% ipython --no-banner

In [1]: import numpy as np

In [2]: import numpy.linalg as la

In [3]: np.set_printoptions(precision=3, suppress=True, linewidth=160, sign=" ")

In [4]: X = np.load("x.npy")

In [5]: print(X)
[[ 4  2  6]
 [ 2  1  3]
 [ 6  3  9]]

In [6]: print(np.unique(X.round(6), axis=0).shape)
(3, 3)

In [7]: print(np.abs(np.diag(la.qr(X)[1])) > 1e-9)
[ True False False]

In [8]: print(X @ la.pinv(X) @ X)
[[ 4.  2.  6.]
 [ 2.  1.  3.]
 [ 6.  3.  9.]]

In [9]: rng = np.random.default_rng(216)

In [10]: lab = rng.permutation(3)

In [11]: print(lab)
[ 0  2  1]

In [12]: A2 = X[lab][:, lab]

In [13]: print(np.round(np.sort(np.abs(la.eigvals(A2))), 3) + 0)
[  0.   0.  14.]

In [14]: print(A2)
[[ 4  6  2]
 [ 6  9  3]
 [ 2  3  1]]

In [15]: print(np.diag(A2))
[ 4  9  1]

In [16]: left, s, vt = la.svd(X)

In [17]: vecs = vt[:(s > 1e-8).sum()]

In [18]: vec = X[0] + -2 * X[2] + rng.integers(2) * np.eye(3)[1]

In [19]: print(vec)
[ -8.  -4. -12.]

In [20]: print(vecs.T @ vecs)
[[ 0.286  0.143  0.429]
 [ 0.143  0.071  0.214]
 [ 0.429  0.214  0.643]]

In [21]: print(round(float(la.norm(vec - vecs.T @ vecs @ vec)), 3))
0.0

In [22]: print(np.diag(vecs.T @ vecs))
[ 0.286  0.071  0.643]

In [23]: print(la.matrix_rank(np.vstack([X, vec])))
1

In [24]: print(np.allclose(vecs.T @ vecs @ vec, vec))
True

In [25]: w, vecs = la.eigh(X)

In [26]: vec = np.array([2, -3, -3])

In [27]: print(np.round(la.eigvalsh(X[1:, 1:]), 3) + 0)
[  0.  10.]

In [28]: print(np.argsort(-la.norm(X, axis=0).round(6), kind="stable")[:3])
[ 2  0  1]

In [29]: print(la.matrix_rank(X, rtol=0.1))
1

In [30]: print([round(float(x), 3) for x in la.svd(X, compute_uv=False)[:3]])
[14.0, 0.0, 0.0]

In [31]: print(la.cond(X) > 100)
True

In [32]: print(np.round(la.norm(X, 2) / la.norm(X), 3))
1.0

In [33]: K = np.load("mat.npy")

In [34]: print(K)
[[ 2.085  0.005  0.806  2.001]
 [ 1.46   0.803 -2.435 -0.542]
 [-0.626  2.86   0.466  0.457]
 [ 1.46   0.416  1.484 -2.12 ]]

In [35]: print(la.norm(K, axis=1))
[ 3.  3.  3.  3.]

In [36]: print(round(K[3] @ K[1], 3))
0.0

In [37]: print(round(la.norm(K[3], 1), 3), round(la.norm(K[3], np.inf), 3))
5.48 2.12

In [38]: print(round(float(la.norm(K, 2)), 3))
3.0

In [39]: E = np.minimum.outer(np.arange(1, 5), np.arange(1, 5)) * 3

In [40]: print(E)
[[  3   3   3   3]
 [  3   6   6   6]
 [  3   6   9   9]
 [  3   6   9  12]]

In [41]: print(np.allclose(E, E.T))
True

In [42]: print(np.allclose(E @ E.T, E.T @ E))
True

In [43]: print((E - E.T) / 2)
[[ 0.  0.  0.  0.]
 [ 0.  0.  0.  0.]
 [ 0.  0.  0.  0.]
 [ 0.  0.  0.  0.]]

In [44]: feats = np.loadtxt("sample8.csv", delimiter=",")

In [45]: print(feats)
[[ 6.109 -0.273  0.491]
 [-0.273  6.682 -1.227]
 [ 0.491 -1.227  8.209]]

In [46]: vec = np.ones(3)

In [47]: for _ in range(3):
    ...:     vec = feats @ vec
    ...:     vec /= la.norm(vec)
    ...:     print(round(vec @ feats @ vec, 3))
    ...: 
6.648
7.148
7.747

In [48]: print(round(la.eigvalsh(feats)[-1], 3))
9.0

In [49]: O = feats.astype(float).copy()

In [50]: for j in range(3):
    ...:     O[:, j] -= O[:, :j] @ (O[:, :j].T @ O[:, j])
    ...:     O[:, j] /= la.norm(O[:, j])
    ...: 

In [51]: print(np.round(O.T @ feats, 3) + 0)
[[ 6.135 -0.667  1.201]
 [ 0.     6.766 -2.602]
 [ 0.     0.     7.805]]

In [52]: M = np.load("out6.npy")

In [53]: print(M)
[[ 2.017  4.26  -1.667]
 [ 4.558 -0.032  2.056]
 [-3.726  1.845 -2.777]
 [-0.161  4.248 -2.633]
 [-1.774  3.611 -2.969]
 [ 0.292 -4.216  2.672]
 [-0.027 -4.287  2.572]
 [ 4.348 -0.703  2.367]
 [-4.654 -0.563 -1.74 ]
 [-4.669 -1.013 -1.475]
 [-2.971  2.717 -2.965]]

In [54]: print(round(float(la.norm(M[0], 1)), 3), round(float(la.norm(M[0], np.inf)), 3))
7.945 4.26

In [55]: print(round(float(la.norm(M, 1)), 3), np.round(la.norm(M, np.inf), 3))
29.196 8.653

In [56]: left, s, vt = la.svd(M)

In [57]: vecs = vt[:(s > 1e-8).sum()]

In [58]: vec = M[2] + 3 * M[7] + rng.integers(2) * np.eye(3)[0]

In [59]: print(vec)
[10.318 -0.265  4.323]

In [60]: print(vecs.T @ vecs)
[[ 0.872  0.172  0.286]
 [ 0.172  0.767 -0.386]
 [ 0.286 -0.386  0.36 ]]

In [61]: print(la.matrix_rank(np.vstack([M, vec])))
3

In [62]: print(np.diag(vecs.T @ vecs))
[ 0.872  0.767  0.36 ]

In [63]: W2 = M[[0, 7]].astype(float)

In [64]: for _ in range(4):
    ...:     lab = la.norm(M[:, None] - W2, axis=-1).argmin(axis=1)
    ...:     W2 = np.array([M[lab == j].mean(axis=0) for j in range(2)])
    ...: 

In [65]: print(lab)
[ 0  1  0  0  0  1  1  1  0  0  0]

In [66]: print(np.abs(W2[1] - W2[0]).argmax())
2

In [67]: print(W2)
[[-2.277  2.158 -2.318]
 [ 2.292 -2.31   2.417]]

In [68]: vec = np.array([0, -3, 0])

In [69]: print(M @ np.ones(3))
[ 4.611  6.581 -4.658  1.454 -1.132 -1.252 -1.742  6.011 -6.956 -7.157 -3.22 ]

In [70]: print(la.norm(M @ vec) <= la.norm(M, 2) * la.norm(vec) + 1e-9)
True

In [71]: print(M @ vec)
[-12.781   0.097  -5.535 -12.743 -10.832  12.648  12.862   2.11    1.689   3.04   -8.15 ]

In [72]: print(np.sign((M @ vec).round(6)))
[-1.  1. -1. -1. -1.  1.  1.  1.  1.  1. -1.]

In [73]: print(M @ np.eye(3)[0])
[ 2.017  4.558 -3.726 -0.161 -1.774  0.292 -0.027  4.348 -4.654 -4.669 -2.971]

In [74]: print((M @ vec).argmax())
6

In [75]: print((M * vec).sum(axis=1))
[-12.781   0.097  -5.535 -12.743 -10.832  12.648  12.862   2.11    1.689   3.04   -8.15 ]
